$ python -q
>>> import numpy as np
>>> np.set_printoptions(precision=3, suppress=True, linewidth=140)
>>> tidy = lambda a: np.round(a, 3) + 0
>>> arr = np.load("layer14.npy")
>>> tidy(arr)
array([[0.25 , 0.25 , 0.25 , 0.   , 0.   , 0.   , 0.25 ],
       [0.2  , 0.2  , 0.   , 0.2  , 0.   , 0.2  , 0.2  ],
       [0.   , 0.333, 0.333, 0.333, 0.   , 0.   , 0.   ],
       [0.2  , 0.   , 0.   , 0.4  , 0.2  , 0.2  , 0.   ],
       [0.25 , 0.   , 0.   , 0.25 , 0.5  , 0.   , 0.   ],
       [0.   , 0.   , 0.25 , 0.   , 0.25 , 0.5  , 0.   ],
       [0.   , 0.   , 0.   , 0.25 , 0.25 , 0.   , 0.5  ]])
>>> x = np.array([1, 1, -2, 1, -3, 1, -1])
>>> target = arr @ x
>>> tidy(target)
array([-0.25,  0.6 ,  0.  ,  0.2 , -1.  , -0.75, -1.  ])
>>> print(tidy(np.linalg.solve(arr, -3 * target)))
[-3. -3.  6. -3.  9. -3.  3.]
>>> print(tidy(np.linalg.solve(arr, target + arr[:, 6])))
[ 1.  1. -2.  1. -3.  1.  0.]
>>> tidy(np.linalg.solve(arr.T, arr[4]))
array([0., 0., 0., 0., 1., 0., 0.])
>>> tidy(np.linalg.solve(arr, target))
array([ 1.,  1., -2.,  1., -3.,  1., -1.])
>>> rng = np.random.default_rng(724233)
>>> idx = rng.permutation(7)
>>> idx
array([3, 0, 2, 5, 4, 6, 1])
>>> out = arr[idx][:, idx]
>>> tidy(np.linalg.det(out)), tidy(np.linalg.det(arr[idx]))
(np.float64(0.002), np.float64(0.002))
>>> f = np.array([-4, 8])
>>> tidy(np.array([np.convolve(row, f, "same") for row in arr]))
array([[-1.   ,  1.   ,  1.   ,  2.   ,  0.   ,  0.   , -1.   ],
       [-0.8  ,  0.8  ,  1.6  , -0.8  ,  1.6  , -0.8  ,  0.8  ],
       [ 0.   , -1.333,  1.333,  1.333,  2.667,  0.   ,  0.   ],
       [-0.8  ,  1.6  ,  0.   , -1.6  ,  2.4  ,  0.8  ,  1.6  ],
       [-1.   ,  2.   ,  0.   , -1.   ,  0.   ,  4.   ,  0.   ],
       [ 0.   ,  0.   , -1.   ,  2.   , -1.   ,  0.   ,  4.   ],
       [ 0.   ,  0.   ,  0.   , -1.   ,  1.   ,  2.   , -2.   ]])
>>> np.cross(arr[4, :3], arr[1, :3])
array([0.  , 0.  , 0.05])
>>> f = np.array([-2, 0, 1, 1, 2, -1, -2])
>>> out = arr + np.outer(f, np.eye(7)[1])
>>> tidy(np.linalg.det(out) / np.linalg.det(arr)), tidy(1 + np.linalg.solve(arr, f)[1])
(np.float64(9.0), np.float64(9.0))
>>> print(np.linalg.matrix_rank(np.linalg.inv(out) - np.linalg.inv(arr), tol=1e-8))
1
>>> F = np.load("w.npy")
>>> F
array([[-23.912, -12.09 ,  24.31 ],
       [ -4.299,   6.217,   4.086],
       [-14.025, -24.193,  13.653]])
>>> def softmax(z):
...     e = np.exp(z - z.max(axis=-1, keepdims=True))
...     return e / e.sum(axis=-1, keepdims=True)
... 
>>> print(tidy(softmax(F[2])))
[0. 0. 1.]
>>> tidy(softmax(F[2] + 4))
array([0., 0., 1.])
>>> print(tidy(softmax(F).sum(axis=1)))
[1. 1. 1.]
>>> att = F @ F.T / np.sqrt(3)
>>> print(tidy(softmax(att)))
[[1.    0.    0.   ]
 [1.    0.    0.   ]
 [0.007 0.    0.993]]
>>> softmax(att).round(6).argmax(axis=1)
array([0, 0, 2])
>>> left, sv, vt = np.linalg.svd(F)
>>> np.argmax(sv[:-1] / (sv[1:] + 1e-6)) + 1
np.int64(2)
>>> out = left[:, :2] @ np.diag(sv[:2]) @ vt[:2]
>>> print(np.linalg.matrix_rank(out))
2
>>> print(tidy(np.abs(F - out).max()))
0.201
>>> print(tidy(out))
[[-24.002 -12.088  24.221]
 [ -4.098   6.213   4.283]
 [-13.928 -24.195  13.748]]
